% ipython --no-banner

In [1]: import numpy as np

In [2]: np.set_printoptions(suppress=True, linewidth=140)

In [3]: rd = lambda a: np.round(a, 3) + 0

In [4]: basis = np.array([[2, 0, 2], [0, 0, 2], [2, 2, 1]])

In [5]: M = np.repeat(basis, 26 // 3, axis=0)

In [6]: rng = np.random.default_rng(5169)

In [7]: M = M + 0.02 * rng.normal(size=M.shape)

In [8]: rd(M)
Out[8]: 
array([[ 1.989, -0.01 ,  2.031],
       [ 1.98 , -0.019,  2.005],
       [ 1.929,  0.005,  1.983],
       [ 1.981,  0.004,  1.973],
       [ 1.987,  0.012,  2.01 ],
       [ 1.983, -0.003,  1.999],
       [ 2.012, -0.01 ,  1.996],
       [ 1.986, -0.012,  1.999],
       [ 0.004, -0.04 ,  2.039],
       [-0.008,  0.008,  2.005],
       [-0.038, -0.05 ,  2.022],
       [ 0.009,  0.03 ,  2.025],
       [ 0.013, -0.003,  2.004],
       [ 0.001,  0.006,  2.001],
       [-0.001, -0.012,  1.973],
       [-0.002, -0.047,  2.028],
       [ 2.025,  2.047,  1.009],
       [ 1.998,  1.994,  1.   ],
       [ 2.003,  2.004,  0.999],
       [ 1.975,  2.012,  0.985],
       [ 1.986,  2.033,  1.012],
       [ 2.005,  2.017,  1.008],
       [ 2.034,  2.042,  0.966],
       [ 1.972,  2.03 ,  0.972]])

In [9]: t3 = np.stack([M, 4 * M, M[::-1]])

In [10]: np.linalg.matrix_rank(t3.reshape(3, -1))
Out[10]: np.int64(2)

In [11]: (t3 @ M.T).shape
Out[11]: (3, 24, 24)

In [12]: d = np.linalg.norm(M[:, None] - M[None], axis=-1)

In [13]: (d + 1e9 * np.eye(24)).round(6).argmin(axis=1)
Out[13]: array([ 1,  7,  3,  5,  5,  7,  7,  5, 15, 13, 15,  9, 13,  9, 13,  8, 21, 18, 17, 23, 21, 18, 16, 19])

In [14]: d.mean(axis=1).argmax()
Out[14]: np.int64(22)

In [15]: np.linalg.matrix_rank(d ** 2)
Out[15]: np.int64(5)

In [16]: d[10].round(6).argsort(kind="stable")[:4]
Out[16]: array([10, 15,  8,  9])

In [17]: u, g = M[6], M[5]

In [18]: print(rd(u @ u))
8.029

In [19]: rd(u @ g)
Out[19]: np.float64(7.979)

In [20]: p = (u @ g) / (u @ u) * u

In [21]: np.linalg.matrix_rank(np.outer(u, g))
Out[21]: np.int64(1)

In [22]: print(rd(p))
[ 1.999 -0.01   1.983]

In [23]: W = np.array([[3, 2, 3], [1, 0, 3], [2, 1, 0]])

In [24]: b = np.array([2, -1, 1])

In [25]: hid = np.maximum(M @ W + b, 0)

In [26]: print((hid > 0).mean(axis=0))
[1. 1. 1.]

In [27]: basis = np.array([[1, 2], [0, 2], [3, 0]])

In [28]: W @ basis
Out[28]: 
array([[12, 10],
       [10,  2],
       [ 2,  6]])

In [29]: B = np.c_[M[:, :2] @ np.array([[-2, -1], [-1, 0]]), np.array([1, 1, 1, -1, 5, -5, 5, -4, 0, -1, 2, -5, -4, -2, 5, -4, 0, 4, 2, -4, 1, 4, -5, 5])]

In [30]: rd(B)
Out[30]: 
array([[-3.967, -1.989,  1.   ],
       [-3.942, -1.98 ,  1.   ],
       [-3.863, -1.929,  1.   ],
       [-3.967, -1.981, -1.   ],
       [-3.985, -1.987,  5.   ],
       [-3.963, -1.983, -5.   ],
       [-4.013, -2.012,  5.   ],
       [-3.959, -1.986, -4.   ],
       [ 0.033, -0.004,  0.   ],
       [ 0.009,  0.008, -1.   ],
       [ 0.125,  0.038,  2.   ],
       [-0.048, -0.009, -5.   ],
       [-0.024, -0.013, -4.   ],
       [-0.008, -0.001, -2.   ],
       [ 0.014,  0.001,  5.   ],
       [ 0.051,  0.002, -4.   ],
       [-6.096, -2.025,  0.   ],
       [-5.991, -1.998,  4.   ],
       [-6.01 , -2.003,  2.   ],
       [-5.961, -1.975, -4.   ],
       [-6.006, -1.986,  1.   ],
       [-6.028, -2.005,  4.   ],
       [-6.11 , -2.034, -5.   ],
       [-5.974, -1.972,  5.   ]])

In [31]: rd(np.linalg.norm(np.linalg.qr(M)[0].T @ B, axis=0) ** 2 / ((B ** 2).sum(axis=0) + 1e-12))
Out[31]: array([1.   , 1.   , 0.059])
